$ python3 -q
>>> import numpy as np
>>> np.set_printoptions(precision=2, suppress=True, linewidth=200, legacy="1.25")
>>> rd = lambda a: np.round(a, 2) + 0
>>> F = np.load("out9.npy")
>>> print(rd(F))
[[ 0.   -0.38 -0.73  0.2   0.09  0.52]
 [ 0.76  0.37 -0.37 -0.01 -0.33 -0.19]
 [ 0.41 -0.36  0.02  0.08  0.74 -0.38]
 [ 0.14  0.62  0.17  0.17  0.49  0.55]
 [ 0.    0.04 -0.17 -0.96  0.2   0.12]
 [-0.48  0.45 -0.51  0.1   0.25 -0.48]]
>>> x0 = np.array([-3, -1, 1, -3, -1, 5])
>>> print(rd(np.abs(np.linalg.eigvals(F))))
[1. 1. 1. 1. 1. 1.]
>>> print(rd(np.linalg.det(F)))
-1.0
>>> print(rd(np.linalg.inv(F)))
[[ 0.    0.76  0.41  0.14  0.   -0.48]
 [-0.38  0.37 -0.36  0.62  0.04  0.45]
 [-0.73 -0.37  0.02  0.17 -0.17 -0.51]
 [ 0.2  -0.01  0.08  0.17 -0.96  0.1 ]
 [ 0.09 -0.33  0.74  0.49  0.2   0.25]
 [ 0.52 -0.19 -0.38  0.55  0.12 -0.48]]
>>> r0, v = F[4], F[1]
>>> print(r0 @ r0)
1.0
>>> p = (r0 @ v) / (r0 @ r0) * r0
>>> print(rd(p))
[0. 0. 0. 0. 0. 0.]
>>> print(np.linalg.matrix_rank(np.outer(r0, v)))
1
>>> U, s, VT = np.linalg.svd(F, full_matrices=False)
>>> print((s > 1e-8).sum())
6
>>> print(np.allclose(U * s @ VT, F))
True
>>> print(rd(s / s[0]))
[1. 1. 1. 1. 1. 1.]
>>> print(rd(VT @ VT.T))
[[1. 0. 0. 0. 0. 0.]
 [0. 1. 0. 0. 0. 0.]
 [0. 0. 1. 0. 0. 0.]
 [0. 0. 0. 1. 0. 0.]
 [0. 0. 0. 0. 1. 0.]
 [0. 0. 0. 0. 0. 1.]]
>>> print(rd(np.sqrt((s ** 2).sum())), rd(np.linalg.norm(F)))
2.45 2.45
>>> print(rd(np.cumsum(s ** 2) / np.sum(s ** 2)))
[0.17 0.33 0.5  0.67 0.83 1.  ]
>>> print(rd(U.T @ U))
[[1. 0. 0. 0. 0. 0.]
 [0. 1. 0. 0. 0. 0.]
 [0. 0. 1. 0. 0. 0.]
 [0. 0. 0. 1. 0. 0.]
 [0. 0. 0. 0. 1. 0.]
 [0. 0. 0. 0. 0. 1.]]
>>> print(rd(U.T @ F @ VT.T))
[[1. 0. 0. 0. 0. 0.]
 [0. 1. 0. 0. 0. 0.]
 [0. 0. 1. 0. 0. 0.]
 [0. 0. 0. 1. 0. 0.]
 [0. 0. 0. 0. 1. 0.]
 [0. 0. 0. 0. 0. 1.]]
>>> O, evecs = np.linalg.qr(F[:, :2])[0], np.linalg.qr(F[:, 2:])[0]
>>> s = np.linalg.svd(O.T @ evecs, compute_uv=False)
>>> print(rd(np.linalg.norm(O @ O.T - evecs @ evecs.T, 2)))
1.0
>>> print((s > 0.9).sum())
0
>>> print(rd(np.degrees(np.arccos(s.clip(0, 1)))))
[90. 90.]
>>> arr = np.array([[0.5, 0.5], [0.5, 0.5]])
>>> print(arr)
[[0.5 0.5]
 [0.5 0.5]]
>>> r = np.linalg.matrix_rank(arr)
>>> print(r)
1
>>> N = np.linalg.svd(arr)[2][r:].T
>>> print([int(np.linalg.matrix_rank(arr[:i])) for i in range(1, len(arr) + 1)])
[1, 1]
>>> print(rd(arr @ N))
[[0.]
 [0.]]
>>> print([int(np.linalg.matrix_rank(arr[:, :j + 1])) for j in range(2)])
[1, 1]
>>> x0 = np.array([5, -3])
>>> print((x0 - arr @ x0) @ (arr @ x0))
0.0
>>> print(rd(np.linalg.eigvalsh(2 * arr - np.eye(2))))
[-1.  1.]
>>> print(np.eye(2) - arr)
[[ 0.5 -0.5]
 [-0.5  0.5]]
>>> print(np.linalg.matrix_rank(arr, rtol=0.1))
1
>>> print([round(float(x), 2) for x in np.linalg.svd(arr, compute_uv=False)[:3]])
[1.0, 0.0]
>>> M = np.load("mat.npy")
>>> print(M)
[[6. 0. 0. 0.]
 [0. 6. 0. 0.]
 [0. 0. 6. 5.]
 [0. 0. 5. 6.]]
>>> B = M / np.linalg.norm(M, axis=1, keepdims=True)
>>> G = B @ B.T
>>> print((G - 2 * np.eye(4)).round(6).argmax(axis=1))
[1 0 3 2]
>>> print(np.degrees(np.arccos(np.clip(G[2, 1], -1, 1))))
90.0
>>> X = np.diag(np.array([7, 0, 9, 9, 8, -8, -9]))
>>> print(X)
[[ 7  0  0  0  0  0  0]
 [ 0  0  0  0  0  0  0]
 [ 0  0  9  0  0  0  0]
 [ 0  0  0  9  0  0  0]
 [ 0  0  0  0  8  0  0]
 [ 0  0  0  0  0 -8  0]
 [ 0  0  0  0  0  0 -9]]
>>> print(np.linalg.matrix_rank(X - X[0, 0] * np.eye(7)))
6
>>> print(np.prod(np.diag(X)), rd(np.linalg.det(X)))
0 0.0
>>> print(X @ X)
[[49  0  0  0  0  0  0]
 [ 0  0  0  0  0  0  0]
 [ 0  0 81  0  0  0  0]
 [ 0  0  0 81  0  0  0]
 [ 0  0  0  0 64  0  0]
 [ 0  0  0  0  0 64  0]
 [ 0  0  0  0  0  0 81]]
>>> print(X[:, 5] @ X[:, 2])
0
>>> evals, evecs = np.linalg.eigh(X)
>>> print(evals)
[-9. -8.  0.  7.  8.  9.  9.]
>>> print(evecs @ np.diag(evals) @ evecs.T)
[[ 7.  0.  0.  0.  0.  0.  0.]
 [ 0.  0.  0.  0.  0.  0.  0.]
 [ 0.  0.  9.  0.  0.  0.  0.]
 [ 0.  0.  0.  9.  0.  0.  0.]
 [ 0.  0.  0.  0.  8.  0.  0.]
 [ 0.  0.  0.  0.  0. -8.  0.]
 [ 0.  0.  0.  0.  0.  0. -9.]]
>>> print(evecs.T @ X @ evecs)
[[-9.  0.  0.  0.  0.  0.  0.]
 [ 0. -8.  0.  0.  0.  0.  0.]
 [ 0.  0.  0.  0.  0.  0.  0.]
 [ 0.  0.  0.  7.  0.  0.  0.]
 [ 0.  0.  0.  0.  8.  0.  0.]
 [ 0.  0.  0.  0.  0.  9.  0.]
 [ 0.  0.  0.  0.  0.  0.  9.]]
>>> print((evals > 1e-8).sum(), (evals < -1e-8).sum())
4 2
>>> print(rd(np.linalg.svd(X, compute_uv=False)))
[9. 9. 9. 8. 8. 7. 0.]
>>> print(rd(np.linalg.eigvalsh(X + -3 * np.eye(7))))
[-12. -11.  -3.   4.   5.   6.   6.]
>>> print(np.unique(evals.round(6) + 0, return_counts=True)[1])
[1 1 1 1 1 2]
>>> print(rd(np.linalg.eigvalsh(X).min()))
-9.0
>>> print([round(float(np.linalg.det(X[:i, :i])), 2) + 0 for i in range(1, 8)])
[7.0, 0.0, 0.0, 0.0, 0.0, 0.0, 0.0]
>>> G = X.T @ X
>>> print(G)
[[49  0  0  0  0  0  0]
 [ 0  0  0  0  0  0  0]
 [ 0  0 81  0  0  0  0]
 [ 0  0  0 81  0  0  0]
 [ 0  0  0  0 64  0  0]
 [ 0  0  0  0  0 64  0]
 [ 0  0  0  0  0  0 81]]
>>> print(rd(np.linalg.svd(X, compute_uv=False) ** 2))
[81. 81. 81. 64. 64. 49.  0.]
>>> print(np.trace(G), (X ** 2).sum())
420 420
>>> print(np.allclose(G, G.T))
True
>>> m1 = np.loadtxt("m.csv", delimiter=",")
>>> print(rd(m1))
[[0.04 0.19 0.  ]
 [0.19 0.96 0.  ]
 [0.   0.   0.  ]]
>>> U, s, VT = np.linalg.svd(m1)
>>> print(rd(s))
[1. 0. 0.]
>>> B = U[:, :1] @ np.diag(s[:1]) @ VT[:1]
>>> print(np.linalg.matrix_rank(m1, rtol=0.05))
1
>>> print(rd(np.abs(m1 - B).max()))
0.0
>>> evals, evecs = np.linalg.eigh(m1)
>>> x0 = np.array([5, 1, 0])
>>> print(rd(evecs * np.maximum(evals, 0) @ evecs.T))
[[0.04 0.19 0.  ]
 [0.19 0.96 0.  ]
 [0.   0.   0.  ]]
>>> print(rd(evecs * np.abs(evals) @ evecs.T))
[[0.04 0.19 0.  ]
 [0.19 0.96 0.  ]
 [0.   0.   0.  ]]
>>> print(rd(np.abs(m1).sum(axis=1).max()), rd(np.abs(evals).max()))
1.15 1.0
>>> data = np.array([[0, 0, 0], [0, 3, 0], [0, 0, 2]])
>>> U, s, VT = np.linalg.svd(data)
>>> evecs = VT[:(s > 1e-8).sum()]
>>> rng = np.random.default_rng(641)
>>> x0 = data[1] + 3 * data[2] + rng.integers(2) * np.eye(3)[2]
>>> print(x0)
[0. 3. 7.]
>>> print(np.diag(evecs.T @ evecs))
[0. 1. 1.]
>>> print(np.allclose(evecs.T @ evecs @ x0, x0))
True
>>> print(rd(np.linalg.norm(x0 - evecs.T @ evecs @ x0)))
0.0
>>> evals, evecs = np.linalg.eigh(arr)
>>> x0 = np.array([3, 1])
>>> print(np.abs(arr).sum(axis=1).max(), np.abs(evals).max())
1.0 1.0
>>> feats = np.loadtxt("sample19.csv", delimiter=",")
>>> print(feats)
[[ -5.71  -2.   -11.71   0.76  -2.47   0.  ]
 [  0.55  -2.    -5.45   2.85   1.7    0.  ]
 [ -3.11  -2.    -9.11   1.63  -0.74   0.  ]
 [  2.02  -2.    -3.98   3.34   2.68   0.  ]
 [ -3.07  -2.    -9.07   1.64  -0.71   0.  ]
 [  3.39  -2.    -2.61   3.8    3.59   0.  ]
 [ -0.19  -2.    -6.19   2.6    1.21   0.  ]
 [  4.51  -2.    -1.49   4.17   4.34   0.  ]
 [ -4.03  -2.   -10.03   1.32  -1.36   0.  ]
 [  3.83  -2.    -2.17   3.94   3.89   0.  ]
 [ -2.42  -2.    -8.42   1.86  -0.28   0.  ]
 [ -1.11  -2.    -7.11   2.3    0.59   0.  ]
 [  2.35  -2.    -3.65   3.45   2.9    0.  ]
 [  2.    -2.    -4.     3.33   2.67   0.  ]
 [ -6.58  -2.   -12.58   0.47  -3.06   0.  ]
 [  5.07  -2.    -0.93   4.36   4.71   0.  ]
 [  1.92  -2.    -4.08   3.31   2.61   0.  ]
 [  2.35  -2.    -3.65   3.45   2.9    0.  ]
 [  0.3   -2.    -5.7    2.77   1.53   0.  ]
 [  1.27  -2.    -4.73   3.09   2.18   0.  ]
 [ -2.16  -2.    -8.16   1.95  -0.11   0.  ]
 [  3.02  -2.    -2.98   3.67   3.35   0.  ]
 [  2.63  -2.    -3.37   3.54   3.08   0.  ]
 [  1.52  -2.    -4.48   3.17   2.35   0.  ]
 [  2.46  -2.    -3.54   3.49   2.97   0.  ]]
>>> B = feats + rng.integers(-2, 3, (25, 4)) @ rng.integers(-2, 3, (4, 6))
>>> print(rd(B))
[[ -1.71  -4.   -17.71   0.76 -12.47   0.  ]
 [  3.55   4.    -8.45   5.85  -7.3    0.  ]
 [ -9.11 -14.   -18.11  -4.37  -0.74  -6.  ]
 [ 14.02   4.    -3.98  11.34  -3.32  -4.  ]
 [ -8.07  -4.    -8.07  -3.36  -1.71   8.  ]
 [  1.39  -1.    -1.61   4.8    8.59  -4.  ]
 [ -0.19  -2.   -11.19   2.6   -4.79  -2.  ]
 [  8.51  -1.    -2.49   7.17   3.34  -4.  ]
 [  5.97   2.    -9.03   7.32  -5.36  -2.  ]
 [  2.83  -9.    -4.17   1.94   7.89  -4.  ]
 [  1.58   2.   -13.42   4.86 -10.28  -2.  ]
 [  6.89  12.     0.89  10.3   -1.41   4.  ]
 [ -5.65 -10.    -6.65  -3.55   4.9    2.  ]
 [  6.    -4.   -10.     3.33  -7.33   0.  ]
 [-10.58   0.    -7.58  -1.53   0.94   6.  ]
 [  6.07  -1.    -0.93   6.36   6.71  -4.  ]
 [  7.92   1.    -4.08   7.31  -0.39  -2.  ]
 [  0.35   2.     1.35   5.45  10.9   -2.  ]
 [  1.3    5.    -5.7    5.77  -2.47   0.  ]
 [ -1.73  -2.   -10.73   3.09  -0.82  -6.  ]
 [ -4.16  -7.   -13.16  -0.05  -1.11  -4.  ]
 [  9.02   4.    -6.98   7.67  -8.65   0.  ]
 [  7.63   6.     4.63   7.54   4.08   6.  ]
 [ -4.48 -14.   -11.48  -3.83   2.35  -2.  ]
 [  6.46   5.    -4.54   7.49  -4.03   0.  ]]
>>> print(rd(B - feats))
[[  4.  -2.  -6.   0. -10.   0.]
 [  3.   6.  -3.   3.  -9.   0.]
 [ -6. -12.  -9.  -6.   0.  -6.]
 [ 12.   6.   0.   8.  -6.  -4.]
 [ -5.  -2.   1.  -5.  -1.   8.]
 [ -2.   1.   1.   1.   5.  -4.]
 [  0.   0.  -5.   0.  -6.  -2.]
 [  4.   1.  -1.   3.  -1.  -4.]
 [ 10.   4.   1.   6.  -4.  -2.]
 [ -1.  -7.  -2.  -2.   4.  -4.]
 [  4.   4.  -5.   3. -10.  -2.]
 [  8.  14.   8.   8.  -2.   4.]
 [ -8.  -8.  -3.  -7.   2.   2.]
 [  4.  -2.  -6.   0. -10.   0.]
 [ -4.   2.   5.  -2.   4.   6.]
 [  1.   1.   0.   2.   2.  -4.]
 [  6.   3.   0.   4.  -3.  -2.]
 [ -2.   4.   5.   2.   8.  -2.]
 [  1.   7.   0.   3.  -4.   0.]
 [ -3.   0.  -6.   0.  -3.  -6.]
 [ -2.  -5.  -5.  -2.  -1.  -4.]
 [  6.   6.  -4.   4. -12.   0.]
 [  5.   8.   8.   4.   1.   6.]
 [ -6. -12.  -7.  -7.   0.  -2.]
 [  4.   7.  -1.   4.  -7.   0.]]
>>> print(rd(np.linalg.svd(B - feats, compute_uv=False)))
[46.43 34.14 19.25 11.41  0.    0.  ]
>>> print(np.abs(B - feats).sum(axis=1))
[22. 24. 39. 36. 22. 14. 13. 14. 27. 20. 28. 44. 30. 22. 23. 10. 18. 23. 15. 18. 19. 32. 32. 34. 23.]
